$ python -q
>>> import numpy as np
>>> from numpy import linalg as LA
>>> np.set_printoptions(suppress=True, linewidth=160)
>>> def rd(a):
...     return np.round(a, 2) + 0
... 
>>> J = np.array([[-2, 0, -2, 1, -2],
...     [0, -2, -2, 2, 0],
...     [2, 0, 1, 1, 0],
...     [0, -2, -2, 2, 0],
...     [0, 1, 0, 2, 1],
...     [0, -1, -2, 2, 0]])
>>> other = J[0, 0] * J[1:] - np.outer(J[1:, 0], J[0])
>>> other
array([[ 0,  4,  4, -4,  0],
       [ 0,  0,  2, -4,  4],
       [ 0,  4,  4, -4,  0],
       [ 0, -2,  0, -4, -2],
       [ 0,  2,  4, -4,  0]])
>>> LA.matrix_rank(other), LA.matrix_rank(J)
(np.int64(4), np.int64(5))
>>> np.flatnonzero(~other.round(6).any(axis=1))
array([], dtype=int64)
>>> other = np.c_[J[:, :3] @ np.array([[4, 4, -1], [-1, -4, 5], [3, 1, -5]]), np.array([0, 3, 3, 2, 3, 3])]
>>> other
array([[-14, -10,  12,   0],
       [ -4,   6,   0,   3],
       [ 11,   9,  -7,   3],
       [ -4,   6,   0,   2],
       [ -1,  -4,   5,   3],
       [ -5,   2,   5,   3]])
>>> LA.matrix_rank(other)
np.int64(4)
>>> LA.matrix_rank(np.c_[J, other])
np.int64(6)
>>> rd(LA.lstsq(J, other[:, 0])[0])
array([ 4., -1.,  3.,  0.,  0.])
>>> np.unravel_index(np.abs(J).argmax(), J.shape)
(np.int64(0), np.int64(0))
>>> LA.matrix_rank(J)
np.int64(5)
>>> J.sum(axis=0)
array([ 0, -4, -7, 10, -1])
>>> rd(LA.norm(J))
np.float64(7.62)
>>> rd(LA.svd(J, compute_uv=False))
array([6.12, 3.59, 2.29, 1.48, 0.38])
>>> np.diff(J, axis=0)
array([[ 2, -2,  0,  1,  2],
       [ 2,  2,  3, -1,  0],
       [-2, -2, -3,  1,  0],
       [ 0,  3,  2,  0,  1],
       [ 0, -2, -2,  0, -1]])
>>> J - J[0]
array([[ 0,  0,  0,  0,  0],
       [ 2, -2,  0,  1,  2],
       [ 4,  0,  3,  0,  2],
       [ 2, -2,  0,  1,  2],
       [ 2,  1,  2,  1,  3],
       [ 2, -1,  0,  1,  2]])
>>> J.shape
(6, 5)
>>> np.abs(J).max()
np.int64(2)
>>> J.sum(axis=1)
array([-5, -2,  4, -2,  4, -1])
>>> proj = J @ LA.solve(J.T @ J, J.T)
>>> rd(proj @ J[:, 3])
array([1., 2., 1., 2., 2., 2.])
>>> x = np.array([-2, 1, -2, -3, 1])
>>> target = J @ x
>>> rd(LA.pinv(J) @ J)
array([[1., 0., 0., 0., 0.],
       [0., 1., 0., 0., 0.],
       [0., 0., 1., 0., 0.],
       [0., 0., 0., 1., 0.],
       [0., 0., 0., 0., 1.]])
>>> target
array([ 3, -4, -9, -4, -4, -3])
>>> rd(LA.solve(J.T @ J, J.T @ target))
array([-2.,  1., -2., -3.,  1.])
>>> rd(LA.lstsq(J, target)[0])
array([-2.,  1., -2., -3.,  1.])
>>> rng = np.random.default_rng(594544)
>>> target = target + 0.3 * rng.normal(size=6)
>>> rd(target)
array([ 2.63, -4.06, -8.8 , -3.39, -4.03, -3.22])
>>> c, *_ = LA.lstsq(J, target)
>>> [round(float(LA.norm(LA.solve(J.T @ J + lam * np.eye(5), J.T @ target))), 2) for lam in (0, 1, 10, 100)]
[4.04, 3.27, 1.76, 0.38]
>>> rd(LA.norm(target - J @ c))
np.float64(0.47)
>>> c.round()
array([-2.,  1., -1., -3.,  1.])
>>> K = np.array([[0.1, 0.3, -1.1, 0.0, 0.0, -0.3],
...     [-1.7, 0.6, 0.0, -0.8, -0.8, 0.3],
...     [0.5, 1.5, -2.2, 1.0, 0.5, 0.2]])
>>> K[2] = K[0] + 0.1 * rng.normal(size=6)
>>> rd(K)
array([[ 0.1 ,  0.3 , -1.1 ,  0.  ,  0.  , -0.3 ],
       [-1.7 ,  0.6 ,  0.  , -0.8 , -0.8 ,  0.3 ],
       [ 0.16,  0.4 , -1.07,  0.09,  0.16, -0.29]])
>>> other = K / np.sqrt((K ** 2).mean(axis=1, keepdims=True))
>>> rd(K - K.mean(axis=1, keepdims=True))
array([[ 0.27,  0.47, -0.93,  0.17,  0.17, -0.13],
       [-1.3 ,  1.  ,  0.4 , -0.4 , -0.4 ,  0.7 ],
       [ 0.25,  0.49, -0.98,  0.19,  0.25, -0.2 ]])
>>> rd(other[2])
array([ 0.33,  0.81, -2.18,  0.19,  0.33, -0.59])
>>> U, sigma, VT = LA.svd(K)
>>> np.argmax(sigma[:-1] / (sigma[1:] + 1e-6)) + 1
np.int64(2)
>>> other = U[:, :2] @ np.diag(sigma[:2]) @ VT[:2]
>>> rd(LA.norm(K - other) / LA.norm(K))
np.float64(0.05)
>>> rd(np.abs(K - other).max())
np.float64(0.06)
>>> np.abs(K).max()
np.float64(1.7)
>>> rd(K.sum(axis=0))
array([-1.44,  1.3 , -2.17, -0.71, -0.64, -0.29])
>>> rd(LA.svd(K, compute_uv=False))
array([2.16, 1.67, 0.13])
>>> rd(LA.norm(K))
np.float64(2.73)
>>> np.unravel_index(np.abs(K).argmax(), K.shape)
(np.int64(1), np.int64(0))
>>> LA.rank(K)
Traceback (most recent call last):
  File "<python-input-55>", line 1, in <module>
    LA.rank(K)
    ^^^^^^^
AttributeError: module 'numpy.linalg' has no attribute 'rank'
>>> K[:, 6]
Traceback (most recent call last):
  File "<python-input-56>", line 1, in <module>
    K[:, 6]
    ~^^^^^^
IndexError: index 6 is out of bounds for axis 1 with size 6
>>> LA.matrix_rank(K)
np.int64(3)
